In [1]: import numpy as np

In [2]: from numpy import linalg as LA

In [3]: np.set_printoptions(suppress=True, linewidth=200)

In [4]: data = np.load("data.npy")

In [5]: data.round(2)
Out[5]: 
array([[  5.85,  -7.08,  -0.73,   1.63,   9.15,  -3.48,  11.78,   3.07,   1.51,  -4.14,  -6.99],
       [  0.38,  -8.82,  -1.59,   3.57,  16.21,  -1.89,   3.79,  -0.92,  -1.47,  -0.45,  -4.78],
       [ -6.05,  -5.39,  -1.59,   3.59,  14.3 ,   1.07,  -7.57,  -4.89,  -3.95,   4.  ,   0.64],
       [  1.97,   8.29,   1.72,  -3.88, -16.87,   0.95,   0.11,   2.48,   2.52,  -1.17,   3.17],
       [ -5.47,  -6.02,  -1.65,   3.72,  15.08,   0.74,  -6.43,  -4.57,  -3.79,   3.59,  -0.02],
       [  4.37,   6.97,   1.72,  -3.87, -16.08,  -0.17,   4.36,   3.95,   3.43,  -2.83,   1.13],
       [ -0.73,  -8.65,  -1.67,   3.75,  16.68,  -1.46,   1.98,  -1.67,  -1.98,   0.31,  -4.07],
       [ -0.3 ,  -8.74,  -1.64,   3.69,  16.53,  -1.63,   2.69,  -1.38,  -1.79,   0.02,  -4.35],
       [  1.75,  -8.81,  -1.45,   3.26,  15.24,  -2.37,   5.94,   0.02,  -0.81,  -1.38,  -5.55],
       [  2.73,  -8.65,  -1.32,   2.98,  14.26,  -2.69,   7.43,   0.71,  -0.3 ,  -2.04,  -6.03],
       [  3.35,  -8.48,  -1.23,   2.77,  13.51,  -2.87,   8.35,   1.16,   0.04,  -2.46,  -6.3 ],
       [  6.43,  -6.53,  -0.57,   1.27,   7.71,  -3.58,  12.48,   3.54,   1.9 ,  -4.52,  -7.03],
       [  4.41,   6.95,   1.72,  -3.87, -16.06,  -0.18,   4.43,   3.97,   3.45,  -2.85,   1.1 ],
       [  5.25,  -7.55,  -0.87,   1.96,  10.45,  -3.36,  11.  ,   2.59,   1.13,  -3.73,  -6.89],
       [ -3.04,  -7.81,  -1.74,   3.92,  16.72,  -0.47,  -1.96,  -3.14,  -2.95,   1.9 ,  -2.32],
       [  3.26,   7.69,   1.74,  -3.92, -16.66,   0.37,   2.35,   3.28,   3.03,  -2.05,   2.14],
       [ -3.98,   8.25,   1.13,  -2.53, -12.64,   3.05,  -9.25,  -1.63,  -0.38,   2.89,   6.53],
       [  8.36,   0.41,   0.91,  -2.04,  -6.61,  -2.88,  13.01,   5.81,   4.14,  -5.68,  -4.53],
       [ -3.18,   8.54,   1.26,  -2.83, -13.73,   2.82,  -8.1 ,  -1.04,   0.06,   2.35,   6.23],
       [ -1.59,  -8.42,  -1.71,   3.85,  16.85,  -1.11,   0.54,  -2.23,  -2.36,   0.9 ,  -3.46],
       [ -5.12,  -6.36,  -1.68,   3.78,  15.45,   0.55,  -5.76,  -4.38,  -3.68,   3.35,  -0.39]])

In [6]: th = np.radians(60)

In [7]: R = np.eye(11)

In [8]: R[3, 3] = R[1, 1] = np.cos(th)

In [9]: R[3, 1], R[1, 3] = -np.sin(th), np.sin(th)

In [10]: R.round(2)
Out[10]: 
array([[ 1.  ,  0.  ,  0.  ,  0.  ,  0.  ,  0.  ,  0.  ,  0.  ,  0.  ,  0.  ,  0.  ],
       [ 0.  ,  0.5 ,  0.  ,  0.87,  0.  ,  0.  ,  0.  ,  0.  ,  0.  ,  0.  ,  0.  ],
       [ 0.  ,  0.  ,  1.  ,  0.  ,  0.  ,  0.  ,  0.  ,  0.  ,  0.  ,  0.  ,  0.  ],
       [ 0.  , -0.87,  0.  ,  0.5 ,  0.  ,  0.  ,  0.  ,  0.  ,  0.  ,  0.  ,  0.  ],
       [ 0.  ,  0.  ,  0.  ,  0.  ,  1.  ,  0.  ,  0.  ,  0.  ,  0.  ,  0.  ,  0.  ],
       [ 0.  ,  0.  ,  0.  ,  0.  ,  0.  ,  1.  ,  0.  ,  0.  ,  0.  ,  0.  ,  0.  ],
       [ 0.  ,  0.  ,  0.  ,  0.  ,  0.  ,  0.  ,  1.  ,  0.  ,  0.  ,  0.  ,  0.  ],
       [ 0.  ,  0.  ,  0.  ,  0.  ,  0.  ,  0.  ,  0.  ,  1.  ,  0.  ,  0.  ,  0.  ],
       [ 0.  ,  0.  ,  0.  ,  0.  ,  0.  ,  0.  ,  0.  ,  0.  ,  1.  ,  0.  ,  0.  ],
       [ 0.  ,  0.  ,  0.  ,  0.  ,  0.  ,  0.  ,  0.  ,  0.  ,  0.  ,  1.  ,  0.  ],
       [ 0.  ,  0.  ,  0.  ,  0.  ,  0.  ,  0.  ,  0.  ,  0.  ,  0.  ,  0.  ,  1.  ]])

In [11]: M2 = data @ R.T

In [12]: round(LA.det(R), 2), np.trace(R)
Out[12]: (np.float64(1.0), np.float64(10.0))

In [13]: np.round(LA.svd(data, compute_uv=False), 2) + 0, np.round(LA.svd(M2, compute_uv=False), 2) + 0
Out[13]: 
(array([79.39, 45.79,  0.  ,  0.  ,  0.  ,  0.  ,  0.  ,  0.  ,  0.  ,  0.  ,  0.  ]),
 array([79.39, 45.79,  0.  ,  0.  ,  0.  ,  0.  ,  0.  ,  0.  ,  0.  ,  0.  ,  0.  ]))

In [14]: np.round(np.abs(M2 - data).max(axis=0), 2)
Out[14]: array([0.  , 7.58, 0.  , 6.  , 0.  , 0.  , 0.  , 0.  , 0.  , 0.  , 0.  ])

In [15]: np.allclose(LA.norm(data, axis=1), LA.norm(M2, axis=1))
Out[15]: True
